In [1]: import numpy as np

In [2]: import numpy.linalg as la

In [3]: np.set_printoptions(precision=3, suppress=True, linewidth=140, sign=" ")

In [4]: rd = lambda a: np.round(a, 3) + 0

In [5]: mat = np.loadtxt("mat.csv", delimiter=",")

In [6]: mat
Out[6]: 
array([[ 1.,  0.,  0.],
       [ 0.,  0.,  1.],
       [ 0.,  1.,  0.]])

In [7]: mat @ mat
Out[7]: 
array([[ 1.,  0.,  0.],
       [ 0.,  1.,  0.],
       [ 0.,  0.,  1.]])

In [8]: rd(la.det(mat))
Out[8]: np.float64(-1.0)

In [9]: rng = np.random.default_rng(10)

In [10]: labels = rng.permutation(3)

In [11]: labels
Out[11]: array([ 2,  1,  0])

In [12]: A2 = mat[labels][:, labels]

In [13]: np.diag(A2)
Out[13]: array([ 0.,  0.,  1.])

In [14]: rd(np.sort(np.abs(la.eigvals(A2))))
Out[14]: array([ 1.,  1.,  1.])

In [15]: A2
Out[15]: 
array([[ 0.,  1.,  0.],
       [ 1.,  0.,  0.],
       [ 0.,  0.,  1.]])

In [16]: np.trace(A2)
Out[16]: np.float64(1.0)

In [17]: print(rd(la.det(A2)), rd(la.det(mat[labels])))
-1.0 1.0

In [18]: np.all(la.eigvalsh(mat) > 0)
Out[18]: np.False_

In [19]: vec = np.array([9, 6, 6])

In [20]: target = mat @ vec

In [21]: b, lr = np.zeros(3), 1 / la.norm(mat, 2) ** 2

In [22]: for i in range(30):
    ...:     b -= lr * mat.T @ (mat @ b - target)
    ...:     if i % 5 == 0: print(i, round(la.norm(mat @ b - target), 3))
    ...: 
0 0.0
5 0.0
10 0.0
15 0.0
20 0.0
25 0.0

In [23]: b
Out[23]: array([ 9.,  6.,  6.])

In [24]: A2 = la.inv(mat)

In [25]: rd(la.inv(A2))
Out[25]: 
array([[ 1.,  0.,  0.],
       [ 0.,  0.,  1.],
       [ 0.,  1.,  0.]])

In [26]: rd(la.det(mat) * A2)
Out[26]: 
array([[-1.,  0.,  0.],
       [ 0.,  0., -1.],
       [ 0., -1.,  0.]])

In [27]: mat @ A2
Out[27]: 
array([[ 1.,  0.,  0.],
       [ 0.,  1.,  0.],
       [ 0.,  0.,  1.]])

In [28]: np.allclose(A2, mat.T)
Out[28]: True

In [29]: rd(la.slogdet(mat)[0])
Out[29]: np.float64(-1.0)

In [30]: A2
Out[30]: 
array([[ 1.,  0.,  0.],
       [ 0.,  0.,  1.],
       [ 0.,  1.,  0.]])

In [31]: rd(la.det(mat) * la.det(A2))
Out[31]: np.float64(1.0)

In [32]: print((np.abs(A2) > 1e-9).astype(int))
[[ 1  0  0]
 [ 0  0  1]
 [ 0  1  0]]

In [33]: W0 = np.load("sample12.npy")

In [34]: W0
Out[34]: 
array([[ 0,  0,  1,  0],
       [ 0,  0,  0,  0],
       [ 1,  0,  0,  1],
       [ 0,  0,  1,  0]])

In [35]: # rows 0 and 3 are equal

In [36]: evals, vecs = la.eigh(W0)

In [37]: vec = np.array([2, 4, 7, 9])

In [38]: print(np.abs(W0).sum(axis=1).max(), rd(np.abs(evals).max()))
2 1.414

In [39]: rd(vecs * np.abs(evals) @ vecs.T)
Out[39]: 
array([[ 0.707,  0.   ,  0.   ,  0.707],
       [ 0.   ,  0.   ,  0.   ,  0.   ],
       [ 0.   ,  0.   ,  1.414,  0.   ],
       [ 0.707,  0.   ,  0.   ,  0.707]])

In [40]: rd(vecs * np.maximum(evals, 0) @ vecs.T)
Out[40]: 
array([[ 0.354,  0.   ,  0.5  ,  0.354],
       [ 0.   ,  0.   ,  0.   ,  0.   ],
       [ 0.5  ,  0.   ,  0.707,  0.5  ],
       [ 0.354,  0.   ,  0.5  ,  0.354]])

In [41]: (np.sign(vecs[:, -1].round(6)) == np.sign(vecs[0, -1].round(6))).astype(int)
Out[41]: array([ 1,  0,  1,  1])

In [42]: vec @ W0 @ vec
Out[42]: np.int64(154)

In [43]: rd(vec @ W0 @ vec / (vec @ vec)), rd(evals[0]), rd(evals[-1])
Out[43]: (np.float64(1.027), np.float64(-1.414), np.float64(1.414))

In [44]: rd(la.eigvalsh(W0[1:, 1:]))
Out[44]: array([-1.,  0.,  1.])

In [45]: vec = np.array([3, 1, 3, 0])

In [46]: a = np.maximum(W0 @ vec, 0)

In [47]: np.flatnonzero(a > 1e-9)
Out[47]: array([ 0,  2,  3])

In [48]: print(np.maximum(W0 @ (3 * vec), 0))
[ 9  0  9  9]

In [49]: W0 * (a > 1e-9)[:, None]
Out[49]: 
array([[ 0,  0,  1,  0],
       [ 0,  0,  0,  0],
       [ 1,  0,  0,  1],
       [ 0,  0,  1,  0]])

In [50]: rd(la.norm(mat, axis=0))
Out[50]: array([ 1.,  1.,  1.])

In [51]: mat[:, 1] @ mat[:, 0]
Out[51]: np.float64(0.0)

In [52]: print(mat @ mat.T)
[[ 1.  0.  0.]
 [ 0.  1.  0.]
 [ 0.  0.  1.]]

In [53]: rd(la.pinv(mat))
Out[53]: 
array([[ 1.,  0.,  0.],
       [ 0.,  0.,  1.],
       [ 0.,  1.,  0.]])

In [54]: mat.T @ mat
Out[54]: 
array([[ 1.,  0.,  0.],
       [ 0.,  1.,  0.],
       [ 0.,  0.,  1.]])

In [55]: np.argsort(-la.norm(W0, axis=0).round(6), kind="stable")[:3]
Out[55]: array([ 2,  0,  3])

In [56]: la.cond(W0) > 100
Out[56]: np.True_

In [57]: print([round(float(x), 3) for x in la.svd(W0, compute_uv=False)[:3]])
[1.414, 1.414, 0.0]

In [58]: la.lstsq(W0[:-1].T, W0[-1])[2]
Out[58]: np.int32(2)

In [59]: F = np.loadtxt("out11.csv", delimiter=",")

In [60]: F
Out[60]: 
array([[ -6.451,   2.866],
       [  1.834,  -0.688],
       [-15.471,   7.693]])

In [61]: def softmax(z):
    ...:     e = np.exp(z - z.max(axis=-1, keepdims=True))
    ...:     return e / e.sum(axis=-1, keepdims=True)
    ...: 

In [62]: rd(softmax(F[1]))
Out[62]: array([ 0.926,  0.074])

In [63]: rd(softmax(F[1] + 4))
Out[63]: array([ 0.926,  0.074])

In [64]: att = F @ F.T / np.sqrt(2)

In [65]: rd(softmax(att)[1] @ F)
Out[65]: array([ 1.834, -0.688])

In [66]: Uu, sig, Vh = la.svd(F, full_matrices=False)

In [67]: rd(np.abs(Vh[0]))
Out[67]: array([ 0.899,  0.439])

In [68]: (sig > 1e-8).sum()
Out[68]: np.int64(2)

In [69]: np.abs(Uu[:, 0]).round(6).argmax()
Out[69]: np.int64(2)

In [70]: Uu.shape, sig.shape, Vh.shape
Out[70]: ((3, 2), (2,), (2, 2))

In [71]: rd(Vh @ Vh.T)
Out[71]: 
array([[ 1.,  0.],
       [ 0.,  1.]])

In [72]: vec = np.array([-2, 2])

In [73]: target = F @ vec

In [74]: rd(la.lstsq(F, target)[0])
Out[74]: array([-2.,  2.])

In [75]: rd(target)
Out[75]: array([18.634, -5.044, 46.328])

In [76]: rd(la.pinv(F) @ F)
Out[76]: 
array([[ 1.,  0.],
       [ 0.,  1.]])

In [77]: target = target + 0.05 * rng.normal(size=3)

In [78]: rd(target)
Out[78]: array([18.598, -5.083, 46.341])

In [79]: b, *_ = la.lstsq(F, target)

In [80]: rd(F.T @ (target - F @ b))
Out[80]: array([ 0.,  0.])

In [81]: rd(la.norm(target - F @ b))
Out[81]: np.float64(0.054)

In [82]: rd(b)
Out[82]: array([-1.986,  2.028])

In [83]: print([round(float(la.norm(la.solve(F.T @ F + lam * np.eye(2), F.T @ target))), 2) for lam in (0, 1, 10, 100)])
[2.84, 2.67, 2.6, 2.08]

In [84]: proj = F @ la.solve(F.T @ F, F.T)

In [85]: print(np.allclose(proj @ proj, proj))
True

In [86]: print(rd((np.eye(3) - proj) @ F))
[[ 0.  0.]
 [ 0.  0.]
 [ 0.  0.]]

In [87]: print(rd(proj))
[[ 0.705 -0.451  0.07 ]
 [-0.451  0.312  0.106]
 [ 0.07   0.106  0.984]]

In [88]: rd(la.eigvalsh(proj))
Out[88]: array([ 0.,  1.,  1.])

In [89]: q, vecs = la.qr(F[:, :1])[0], la.qr(F[:, 1:])[0]

In [90]: sig = la.svd(q.T @ vecs, compute_uv=False)

In [91]: (sig > 0.9).sum()
Out[91]: np.int64(1)

In [92]: rd(sig)
Out[92]: array([ 0.999])

In [93]: arr = np.load("run12.npy")

In [94]: print(arr)
[[  5   5   5   5]
 [  5  10  10  10]
 [  5  10  15  15]
 [  5  10  15  20]]

In [95]: # equal to its transpose

In [96]: evals, vecs = la.eigh(arr)

In [97]: vec = np.array([2, -1, 3, 3])

In [98]: rd(vec @ arr @ vec / (vec @ vec)), rd(evals[0]), rd(evals[-1])
Out[98]: (np.float64(25.87), np.float64(1.416), np.float64(41.454))

In [99]: np.abs(arr).sum(axis=1).max(), rd(np.abs(evals).max())
Out[99]: (np.int64(50), np.float64(41.454))

In [100]: (np.sign(vecs[:, -1].round(6)) == np.sign(vecs[0, -1].round(6))).astype(int)
Out[100]: array([ 1,  1,  1,  1])

In [101]: rd(vecs * np.maximum(evals, 0) @ vecs.T)
Out[101]: 
array([[  5.,   5.,   5.,   5.],
       [  5.,  10.,  10.,  10.],
       [  5.,  10.,  15.,  15.],
       [  5.,  10.,  15.,  20.]])

In [102]: A2 = arr[0, 0] * arr[1:] - np.outer(arr[1:, 0], arr[0])

In [103]: A2
Out[103]: 
array([[  0,  25,  25,  25],
       [  0,  25,  50,  50],
       [  0,  25,  50,  75]])

In [104]: np.flatnonzero(~A2.round(6).any(axis=1))
Out[104]: array([], dtype=int64)

In [105]: K = np.loadtxt("arr.csv", delimiter=",")

In [106]: K
Out[106]: 
array([[-3., -3., -3., -1.],
       [-2.,  0.,  1.,  0.],
       [ 1.,  3.,  3.,  1.],
       [ 2., -6., -1., -2.]])

In [107]: Uu, sig, Vh = la.svd(K)

In [108]: vecs = Vh[:(sig > 1e-8).sum()]

In [109]: vec = K[0] + -1 * K[1] + rng.integers(2) * np.eye(4)[0]

In [110]: vec
Out[110]: array([ 0., -3., -4., -1.])

In [111]: rd(np.diag(vecs.T @ vecs))
Out[111]: array([ 1. ,  0.9,  1. ,  0.1])

In [112]: print(rd(la.norm(vec - vecs.T @ vecs @ vec)))
0.0

In [113]: W2 = 3 * np.array([[0.6, 0.5, -0.2], [1.8, 2.4, 0.0]])

In [114]: labels = rng.integers(0, 2, 25)

In [115]: J = W2[labels] + rng.normal(size=(25, 3))

In [116]: rd(J)
Out[116]: 
array([[ 3.548,  7.023,  0.426],
       [ 0.815,  0.387, -1.361],
       [ 2.448,  1.37 , -2.47 ],
       [ 1.377,  2.514,  0.384],
       [ 6.03 ,  6.962, -1.845],
       [ 1.97 ,  1.324, -0.523],
       [ 6.942,  7.384,  0.276],
       [ 2.405,  1.243, -1.264],
       [ 1.063,  2.267, -0.095],
       [ 4.91 ,  8.353,  0.184],
       [ 4.06 ,  7.806, -0.139],
       [ 0.471,  2.015, -0.945],
       [ 5.008,  7.79 , -2.192],
       [ 0.523,  1.075, -0.351],
       [ 1.135,  0.503, -1.652],
       [ 5.283,  7.875, -1.45 ],
       [ 3.32 ,  6.903, -0.382],
       [ 4.491,  7.812,  0.805],
       [ 4.836,  6.856,  0.57 ],
       [ 4.971,  5.797, -0.068],
       [ 4.496,  7.525, -0.505],
       [ 1.611,  2.019, -0.725],
       [ 4.766,  6.194,  1.721],
       [ 6.507,  5.696, -1.052],
       [ 2.384,  0.912, -0.585]])

In [117]: labels = J[:, 2] > np.median(J[:, 2])

In [118]: r0 = J[labels].mean(axis=0) - J[~labels].mean(axis=0)

In [119]: rd(r0)
Out[119]: array([ 0.614,  2.322,  1.552])

In [120]: (((J - J.mean(axis=0)) @ r0 > 0) == labels).mean()
Out[120]: np.float64(0.68)

In [121]: ((J - J.mean(axis=0)) @ r0 > 0).astype(int)
Out[121]: array([ 1,  0,  0,  0,  1,  0,  1,  0,  0,  1,  1,  0,  1,  0,  0,  1,  1,  1,  1,  1,  1,  0,  1,  1,  0])
